% python3 -q
>>> import numpy as np
>>> np.set_printoptions(precision=3, suppress=True, linewidth=140)
>>> W2 = np.array([[-0.6, -0.4, -0.9, -0.7, -0.3, 1.7, -1.8],
...     [-0.1, 1.4, 0.5, 0.5, -0.8, 0.9, -0.4],
...     [2.1, 3.3, -0.6, -0.9, 0.7, -0.7, -1.2]])
>>> rng = np.random.default_rng(68342)
>>> mat = np.array([[-1, -3, 1],
...     [1, -3, 0],
...     [3, 0, 0],
...     [-1, -2, -2],
...     [0, -3, -3],
...     [3, 2, 3],
...     [0, -1, 0],
...     [-1, -2, 2],
...     [-1, -3, 2],
...     [-3, 2, 3]]) @ W2 + 0.02 * rng.normal(size=(10, 7))
>>> mat
array([[  2.983,  -0.488,  -1.195,  -1.677,   3.377,  -5.093,   1.828],
       [ -0.325,  -4.612,  -2.404,  -2.195,   2.107,  -1.018,  -0.606],
       [ -1.842,  -1.219,  -2.684,  -2.127,  -0.908,   5.078,  -5.385],
       [ -3.392,  -8.983,   1.101,   1.493,   0.549,  -2.128,   5.022],
       [ -5.993, -14.105,   0.331,   1.232,   0.31 ,  -0.61 ,   4.823],
       [  4.33 ,  11.522,  -3.472,  -3.826,  -0.408,   4.779,  -9.812],
       [  0.12 ,  -1.394,  -0.493,  -0.496,   0.799,  -0.909,   0.413],
       [  5.024,   4.186,  -1.306,  -2.095,   3.273,  -4.894,   0.203],
       [  5.114,   2.771,  -1.826,  -2.623,   4.082,  -5.809,   0.589],
       [  7.877,  13.889,   1.872,   0.394,   1.386,  -5.368,   1.001]])
>>> u = np.array([-8, 8])
>>> np.convolve(mat[0], u)
array([-23.862,  27.769,   5.654,   3.859, -40.435,  67.757, -55.368,  14.626])
>>> np.cross(mat[0, :3], mat[5, :3])
array([15.466,  5.183, 36.483])
>>> np.polyval(u, mat[0])
array([-15.862,  11.907,  17.56 ,  21.419, -19.015,  48.742,  -6.626])
